$ ipython --no-banner

In [1]: import numpy as np

In [2]: from numpy import linalg as LA

In [3]: np.set_printoptions(precision=1, suppress=True, linewidth=140, legacy="1.25")

In [4]: A = np.loadtxt("dump.csv", delimiter=",")

In [5]: A
Out[5]: 
array([[3.1, 1. , 4. , 2. , 3. , 0. , 3. ],
       [0. , 1.1, 2. , 1. , 1. , 5. , 3. ],
       [2. , 1. , 3.1, 2. , 0. , 0. , 5. ],
       [3. , 1. , 3. , 3.1, 4. , 0. , 2. ],
       [0. , 5. , 1. , 5. , 2.1, 5. , 4. ],
       [4. , 0. , 5. , 1. , 2. , 4.1, 3. ],
       [3. , 1. , 4. , 2. , 3. , 0. , 3.1]])

In [6]: rng = np.random.default_rng(378092)

In [7]: labels = rng.permutation(7)

In [8]: labels
Out[8]: array([1, 0, 6, 4, 2, 5, 3])

In [9]: A2 = A[labels][:, labels]

In [10]: np.round(LA.det(A2), 1), round(LA.det(A[labels]), 1)
Out[10]: (12.4, 12.4)

In [11]: np.round(np.trace(A2), 1)
Out[11]: 19.7

In [12]: np.diag(A2)
Out[12]: array([1.1, 3.1, 3.1, 2.1, 3.1, 4.1, 3.1])

In [13]: u, g = A[5], A[3]

In [14]: u @ g
Out[14]: 44.1

In [15]: round(float(u @ u), 1)
Out[15]: 71.8

In [16]: p = (u @ g) / (u @ u) * u

In [17]: np.outer(u, g)
Out[17]: 
array([[12. ,  4. , 12. , 12.4, 16. ,  0. ,  8. ],
       [ 0. ,  0. ,  0. ,  0. ,  0. ,  0. ,  0. ],
       [15. ,  5. , 15. , 15.5, 20. ,  0. , 10. ],
       [ 3. ,  1. ,  3. ,  3.1,  4. ,  0. ,  2. ],
       [ 6. ,  2. ,  6. ,  6.2,  8. ,  0. ,  4. ],
       [12.3,  4.1, 12.3, 12.7, 16.4,  0. ,  8.2],
       [ 9. ,  3. ,  9. ,  9.3, 12. ,  0. ,  6. ]])

In [18]: g - p
Out[18]: array([ 0.5,  1. , -0.1,  2.5,  2.8, -2.5,  0.2])

In [19]: LA.matrix_rank(np.outer(u, g))
Out[19]: 1

In [20]: A2 = np.array([[1, 0], [0, 4], [2, 1], [0, 0], [4, 1], [5, 5], [3, 0]])

In [21]: np.einsum("ik,kj->ji", A, A2)
Out[21]: 
array([[32.1, 42. , 23.2, 31. , 47.4, 51.5, 32.3],
       [11. , 32.4,  7.1, 11. , 48.1, 27.5, 11. ]])

In [22]: np.einsum("ij->j", A)
Out[22]: array([15.1, 10.1, 22.1, 16.1, 15.1, 14.1, 23.1])

In [23]: A2.T @ A.T
Out[23]: 
array([[32.1, 42. , 23.2, 31. , 47.4, 51.5, 32.3],
       [11. , 32.4,  7.1, 11. , 48.1, 27.5, 11. ]])

In [24]: np.vstack([A, A2.T]).shape
Out[24]: (9, 7)

In [25]: A @ A2
Out[25]: 
array([[32.1, 11. ],
       [42. , 32.4],
       [23.2,  7.1],
       [31. , 11. ],
       [47.4, 48.1],
       [51.5, 27.5],
       [32.3, 11. ]])

In [26]: LA.matrix_rank(A @ A2)
Out[26]: 2

In [27]: LA.matrix_rank(np.vstack([A, A2.T]))
Out[27]: 7

In [28]: np.einsum("ij,ij->i", A, A)
Out[28]: array([48.6, 41.2, 43.6, 48.6, 96.4, 71.8, 48.6])

In [29]: A2 = A / LA.norm(A, axis=1, keepdims=True)

In [30]: G = A2 @ A2.T

In [31]: round(float(np.degrees(np.arccos(np.clip(G[0, 2], -1, 1)))), 1)
Out[31]: 33.0

In [32]: W0 = np.load("block6.npy")

In [33]: W0
Out[33]: 
array([[ 4,  1,  0,  2],
       [ 0,  1,  1,  0],
       [ 4,  1,  0,  2],
       [ 4,  1,  5,  5],
       [ 3,  1,  1,  2],
       [ 0,  1,  0,  0],
       [ 0,  1,  0,  0],
       [ 7,  1,  0,  5],
       [ 3,  1,  1,  2],
       [13,  1,  5, 14],
       [10,  1,  5, 11],
       [ 7,  1,  5,  8],
       [ 0,  1,  0,  0],
       [ 0,  1,  1,  0],
       [10,  1,  5, 11],
       [ 0,  1,  0,  0],
       [ 7,  1,  0,  5],
       [ 4,  1,  5,  5],
       [ 0,  1,  3,  0],
       [ 0,  1,  0,  0],
       [ 8,  1,  3,  8],
       [ 0,  1,  0,  0],
       [ 5,  1,  0,  2],
       [ 7,  1,  5,  8],
       [ 5,  1,  3,  5],
       [ 0,  1,  1,  0],
       [ 6,  1,  1,  5]])

In [34]: # row 2 repeats row 0

In [35]: LA.norm(W0, axis=1)
Out[35]: 
array([ 4.6,  1.4,  4.6,  8.2,  3.9,  1. ,  1. ,  8.7,  3.9, 19.8, 15.7, 11.8,  1. ,  1.4, 15.7,  1. ,  8.7,  8.2,  3.2,  1. , 11.7,  1. ,
        5.5, 11.8,  7.7,  1.4,  7.9])

In [36]: round(float(LA.norm(W0[22] - W0[23])), 1)
Out[36]: 8.1

In [37]: LA.norm(W0, axis=0)
Out[37]: array([28.2,  5.2, 14.4, 28.3])

In [38]: np.round(LA.norm(W0, 2), 1)
Out[38]: 41.8

In [39]: O, r_ = LA.qr(W0)

In [40]: round(abs(r_[0, 0]), 1), round(LA.norm(W0[:, 0]), 1)
Out[40]: (28.2, 28.2)

In [41]: round(float(np.trace(O @ O.T)), 1)
Out[41]: 4.0

In [42]: O.round(1) + 0
Out[42]: 
array([[-0.1, -0.1, -0.2, -0.2],
       [ 0. , -0.3,  0.1,  0. ],
       [-0.1, -0.1, -0.2, -0.2],
       [-0.1, -0.1,  0.4, -0.2],
       [-0.1, -0.2, -0.1, -0.1],
       [ 0. , -0.3, -0.1,  0.2],
       [ 0. , -0.3, -0.1,  0.2],
       [-0.2,  0. , -0.3, -0.1],
       [-0.1, -0.2, -0.1, -0.1],
       [-0.5,  0.2,  0. ,  0.3],
       [-0.4,  0.1,  0.1,  0.1],
       [-0.2,  0. ,  0.2,  0. ],
       [ 0. , -0.3, -0.1,  0.2],
       [ 0. , -0.3,  0.1,  0. ],
       [-0.4,  0.1,  0.1,  0.1],
       [ 0. , -0.3, -0.1,  0.2],
       [-0.2,  0. , -0.3, -0.1],
       [-0.1, -0.1,  0.4, -0.2],
       [ 0. , -0.3,  0.3, -0.3],
       [ 0. , -0.3, -0.1,  0.2],
       [-0.3,  0. ,  0. ,  0.1],
       [ 0. , -0.3, -0.1,  0.2],
       [-0.2, -0.1, -0.3, -0.5],
       [-0.2,  0. ,  0.2,  0. ],
       [-0.2, -0.1,  0.1, -0.1],
       [ 0. , -0.3,  0.1,  0. ],
       [-0.2, -0.1, -0.2,  0. ]])

In [43]: r_
Out[43]: 
array([[-28.2,  -3.8, -11.5, -27.7],
       [  0. ,  -3.6,  -1.8,   1.4],
       [  0. ,   0. ,   8.5,   4.8],
       [  0. ,   0. ,   0. ,   3.1]])

In [44]: np.abs(np.diag(r_))
Out[44]: array([28.2,  3.6,  8.5,  3.1])

In [45]: np.round(O.T @ O, 1) + 0
Out[45]: 
array([[1., 0., 0., 0.],
       [0., 1., 0., 0.],
       [0., 0., 1., 0.],
       [0., 0., 0., 1.]])

In [46]: np.allclose(r_.T @ r_, W0.T @ W0)
Out[46]: True

In [47]: x0 = np.array([-1, 0, -1, -2])

In [48]: target = W0 @ x0

In [49]: target
Out[49]: 
array([ -8,  -1,  -8, -19,  -8,   0,   0, -17,  -8, -46, -37, -28,   0,  -1, -37,   0, -17, -19,  -3,   0, -27,   0,  -9, -28, -18,  -1,
       -17])

In [50]: np.round(LA.solve(W0.T @ W0, W0.T @ target), 1) + 0
Out[50]: array([-1.,  0., -1., -2.])

In [51]: target = target + 0.3 * rng.normal(size=27)

In [52]: target.round(1) + 0
Out[52]: 
array([ -8.1,  -0.5,  -7.5, -19.1,  -8.3,   0.6,   0.4, -16.3,  -7.8, -46.1, -36.9, -27.6,  -0.2,  -1.1, -37.1,   0. , -16.8, -19.5,  -3. ,
        -0.4, -26.7,  -0.7,  -8.5, -28.1, -18.7,  -0.7, -16.6])

In [53]: b, *_ = LA.lstsq(W0, target)

In [54]: [round(float(LA.norm(LA.solve(W0.T @ W0 + lam * np.eye(4), W0.T @ target))), 2) for lam in (0, 1, 10, 100)]
Out[54]: [2.5, 2.47, 2.4, 2.21]

In [55]: b.round()
Out[55]: array([-1.,  0., -1., -2.])

In [56]: b.round(1) + 0
Out[56]: array([-0.9,  0. , -1. , -2.1])

In [57]: proj = W0 @ LA.solve(W0.T @ W0, W0.T)

In [58]: LA.matrix_rank(np.eye(27) - proj)
Out[58]: 23

In [59]: A2 = np.array([[0, -3, -3, -1], [2, 1, -2, 3], [3, -1, -1, -2], [0, 2, 1, 0]])

In [60]: C = np.array([[-4]])

In [61]: M = np.block([[A2, np.zeros((4, 1))], [np.zeros((1, 4)), C]])

In [62]: M
Out[62]: 
array([[ 0., -3., -3., -1.,  0.],
       [ 2.,  1., -2.,  3.,  0.],
       [ 3., -1., -1., -2.,  0.],
       [ 0.,  2.,  1.,  0.,  0.],
       [ 0.,  0.,  0.,  0., -4.]])

In [63]: # 2 blocks once reordered

In [64]: labels = rng.permutation(5)

In [65]: labels
Out[65]: array([4, 2, 1, 0, 3])

In [66]: A2 = M[labels][:, labels]

In [67]: np.diag(A2)
Out[67]: array([-4., -1.,  1.,  0.,  0.])

In [68]: (LA.matrix_power((M != 0) + (M.T != 0) + np.eye(5), 5) > 0).astype(int)
Out[68]: 
array([[1, 1, 1, 1, 0],
       [1, 1, 1, 1, 0],
       [1, 1, 1, 1, 0],
       [1, 1, 1, 1, 0],
       [0, 0, 0, 0, 1]])

In [69]: np.round(LA.det(M), 1)
Out[69]: 208.0

In [70]: np.sort(LA.eigvals(M).real)
Out[70]: array([-4. , -1.2, -0.9, -0.9,  3. ])

In [71]: mat = np.load("w.npy")

In [72]: mat
Out[72]: 
array([[ 1. ,  0. ,  0. ,  0. ,  0. ,  0. ,  0. ,  0. ,  0. ,  0. ,  0. ,  0. ,  0. ,  0. ],
       [ 0. ,  0.7,  0. ,  0. ,  0. ,  0. ,  0.7,  0. ,  0. ,  0. ,  0. ,  0. ,  0. ,  0. ],
       [ 0. ,  0. ,  1. ,  0. ,  0. ,  0. ,  0. ,  0. ,  0. ,  0. ,  0. ,  0. ,  0. ,  0. ],
       [ 0. ,  0. ,  0. ,  1. ,  0. ,  0. ,  0. ,  0. ,  0. ,  0. ,  0. ,  0. ,  0. ,  0. ],
       [ 0. ,  0. ,  0. ,  0. ,  1. ,  0. ,  0. ,  0. ,  0. ,  0. ,  0. ,  0. ,  0. ,  0. ],
       [ 0. ,  0. ,  0. ,  0. ,  0. ,  1. ,  0. ,  0. ,  0. ,  0. ,  0. ,  0. ,  0. ,  0. ],
       [ 0. , -0.7,  0. ,  0. ,  0. ,  0. ,  0.7,  0. ,  0. ,  0. ,  0. ,  0. ,  0. ,  0. ],
       [ 0. ,  0. ,  0. ,  0. ,  0. ,  0. ,  0. ,  1. ,  0. ,  0. ,  0. ,  0. ,  0. ,  0. ],
       [ 0. ,  0. ,  0. ,  0. ,  0. ,  0. ,  0. ,  0. ,  1. ,  0. ,  0. ,  0. ,  0. ,  0. ],
       [ 0. ,  0. ,  0. ,  0. ,  0. ,  0. ,  0. ,  0. ,  0. ,  1. ,  0. ,  0. ,  0. ,  0. ],
       [ 0. ,  0. ,  0. ,  0. ,  0. ,  0. ,  0. ,  0. ,  0. ,  0. ,  1. ,  0. ,  0. ,  0. ],
       [ 0. ,  0. ,  0. ,  0. ,  0. ,  0. ,  0. ,  0. ,  0. ,  0. ,  0. ,  1. ,  0. ,  0. ],
       [ 0. ,  0. ,  0. ,  0. ,  0. ,  0. ,  0. ,  0. ,  0. ,  0. ,  0. ,  0. ,  1. ,  0. ],
       [ 0. ,  0. ,  0. ,  0. ,  0. ,  0. ,  0. ,  0. ,  0. ,  0. ,  0. ,  0. ,  0. ,  1. ]])

In [73]: x0 = np.array([4, 3, -4, 0, -5, 2, -4, -2, 1, 4, 0, -4, -3, -3])

In [74]: [p for p in range(1, 25) if np.allclose(LA.matrix_power(mat, p), np.eye(14))]
Out[74]: [8, 16, 24]

In [75]: np.sort(np.abs(np.degrees(np.angle(LA.eigvals(mat)))))
Out[75]: array([ 0.,  0.,  0.,  0.,  0.,  0.,  0.,  0.,  0.,  0.,  0.,  0., 45., 45.])

In [76]: mat.T @ (mat @ x0)
Out[76]: array([ 4.,  3., -4.,  0., -5.,  2., -4., -2.,  1.,  4.,  0., -4., -3., -3.])

In [77]: np.round(LA.norm(x0), 1), round(LA.norm(mat @ x0), 1)
Out[77]: (11.9, 11.9)

In [78]: np.abs(LA.eigvals(mat))
Out[78]: array([1., 1., 1., 1., 1., 1., 1., 1., 1., 1., 1., 1., 1., 1.])

In [79]: A2 = np.array([[9, 5, 6],
    ...:     [-8, -1, 6],
    ...:     [-6, 1, 6],
    ...:     [-4, 6, 7],
    ...:     [2, -6, -9],
    ...:     [5, 7, -2],
    ...:     [-2, 7, -4],
    ...:     [9, 0, 7],
    ...:     [-5, 6, 2],
    ...:     [-5, 3, 4],
    ...:     [1, 2, -7],
    ...:     [3, -9, -7],
    ...:     [-8, 1, -4],
    ...:     [9, -5, -2]])

In [80]: np.einsum("ik,kj->ij", mat, A2)
Out[80]: 
array([[ 9. ,  5. ,  6. ],
       [-7.1,  4.2,  1.4],
       [-6. ,  1. ,  6. ],
       [-4. ,  6. ,  7. ],
       [ 2. , -6. , -9. ],
       [ 5. ,  7. , -2. ],
       [ 4.2,  5.7, -7.1],
       [ 9. ,  0. ,  7. ],
       [-5. ,  6. ,  2. ],
       [-5. ,  3. ,  4. ],
       [ 1. ,  2. , -7. ],
       [ 3. , -9. , -7. ],
       [-8. ,  1. , -4. ],
       [ 9. , -5. , -2. ]])

In [81]: np.round(np.einsum("ij->j", mat), 1) + 0
Out[81]: array([1. , 0. , 1. , 1. , 1. , 1. , 1.4, 1. , 1. , 1. , 1. , 1. , 1. , 1. ])

In [82]: np.einsum("ij,ij->i", mat, mat)
Out[82]: array([1., 1., 1., 1., 1., 1., 1., 1., 1., 1., 1., 1., 1., 1.])

In [83]: np.einsum("ik,kj->ji", mat, A2)
Out[83]: 
array([[ 9. , -7.1, -6. , -4. ,  2. ,  5. ,  4.2,  9. , -5. , -5. ,  1. ,  3. , -8. ,  9. ],
       [ 5. ,  4.2,  1. ,  6. , -6. ,  7. ,  5.7,  0. ,  6. ,  3. ,  2. , -9. ,  1. , -5. ],
       [ 6. ,  1.4,  6. ,  7. , -9. , -2. , -7.1,  7. ,  2. ,  4. , -7. , -7. , -4. , -2. ]])

In [84]: np.vstack([mat, A2.T]).shape
Out[84]: (17, 14)

In [85]: LA.matrix_rank(mat @ A2)
Out[85]: 3

In [86]: LA.norm(mat, axis=0)
Out[86]: array([1., 1., 1., 1., 1., 1., 1., 1., 1., 1., 1., 1., 1., 1.])

In [87]: O, evecs = LA.qr(mat[:, :7])[0], LA.qr(mat[:, 7:])[0]

In [88]: sv = LA.svd(O.T @ evecs, compute_uv=False)

In [89]: np.degrees(np.arccos(sv.clip(0, 1)))
Out[89]: array([90., 90., 90., 90., 90., 90., 90.])

In [90]: feats = np.load("layer9.npy")

In [91]: feats
Out[91]: 
array([[0, 0, 0, 0, 0, 0, 1, 0, 0, 0, 0],
       [0, 0, 0, 0, 0, 1, 0, 0, 0, 0, 0],
       [0, 0, 0, 1, 0, 0, 0, 0, 0, 0, 0],
       [0, 0, 0, 0, 0, 0, 0, 0, 0, 1, 0],
       [0, 1, 0, 0, 0, 0, 0, 0, 0, 0, 0],
       [0, 0, 0, 0, 0, 0, 0, 1, 0, 0, 0],
       [0, 0, 1, 0, 0, 0, 0, 0, 0, 0, 0],
       [0, 0, 0, 0, 0, 0, 0, 0, 1, 0, 0],
       [1, 0, 0, 0, 0, 0, 0, 0, 0, 0, 0],
       [0, 0, 0, 0, 1, 0, 0, 0, 0, 0, 0],
       [0, 0, 0, 0, 0, 0, 0, 0, 0, 0, 1]])

In [92]: np.trace(feats)
Out[92]: 1

In [93]: LA.matrix_power(feats, 2)
Out[93]: 
array([[0, 0, 1, 0, 0, 0, 0, 0, 0, 0, 0],
       [0, 0, 0, 0, 0, 0, 0, 1, 0, 0, 0],
       [0, 0, 0, 0, 0, 0, 0, 0, 0, 1, 0],
       [0, 0, 0, 0, 1, 0, 0, 0, 0, 0, 0],
       [0, 0, 0, 0, 0, 1, 0, 0, 0, 0, 0],
       [0, 0, 0, 0, 0, 0, 0, 0, 1, 0, 0],
       [0, 0, 0, 1, 0, 0, 0, 0, 0, 0, 0],
       [1, 0, 0, 0, 0, 0, 0, 0, 0, 0, 0],
       [0, 0, 0, 0, 0, 0, 1, 0, 0, 0, 0],
       [0, 1, 0, 0, 0, 0, 0, 0, 0, 0, 0],
       [0, 0, 0, 0, 0, 0, 0, 0, 0, 0, 1]])

In [94]: np.allclose(feats, feats.T)
Out[94]: False

In [95]: round(float(LA.det(feats)), 1)
Out[95]: -1.0

In [96]: A2 = LA.inv(feats)

In [97]: LA.inv(A2)
Out[97]: 
array([[0., 0., 0., 0., 0., 0., 1., 0., 0., 0., 0.],
       [0., 0., 0., 0., 0., 1., 0., 0., 0., 0., 0.],
       [0., 0., 0., 1., 0., 0., 0., 0., 0., 0., 0.],
       [0., 0., 0., 0., 0., 0., 0., 0., 0., 1., 0.],
       [0., 1., 0., 0., 0., 0., 0., 0., 0., 0., 0.],
       [0., 0., 0., 0., 0., 0., 0., 1., 0., 0., 0.],
       [0., 0., 1., 0., 0., 0., 0., 0., 0., 0., 0.],
       [0., 0., 0., 0., 0., 0., 0., 0., 1., 0., 0.],
       [1., 0., 0., 0., 0., 0., 0., 0., 0., 0., 0.],
       [0., 0., 0., 0., 1., 0., 0., 0., 0., 0., 0.],
       [0., 0., 0., 0., 0., 0., 0., 0., 0., 0., 1.]])

In [98]: (np.abs(A2) > 1e-9).astype(int)
Out[98]: 
array([[0, 0, 0, 0, 0, 0, 0, 0, 1, 0, 0],
       [0, 0, 0, 0, 1, 0, 0, 0, 0, 0, 0],
       [0, 0, 0, 0, 0, 0, 1, 0, 0, 0, 0],
       [0, 0, 1, 0, 0, 0, 0, 0, 0, 0, 0],
       [0, 0, 0, 0, 0, 0, 0, 0, 0, 1, 0],
       [0, 1, 0, 0, 0, 0, 0, 0, 0, 0, 0],
       [1, 0, 0, 0, 0, 0, 0, 0, 0, 0, 0],
       [0, 0, 0, 0, 0, 1, 0, 0, 0, 0, 0],
       [0, 0, 0, 0, 0, 0, 0, 1, 0, 0, 0],
       [0, 0, 0, 1, 0, 0, 0, 0, 0, 0, 0],
       [0, 0, 0, 0, 0, 0, 0, 0, 0, 0, 1]])
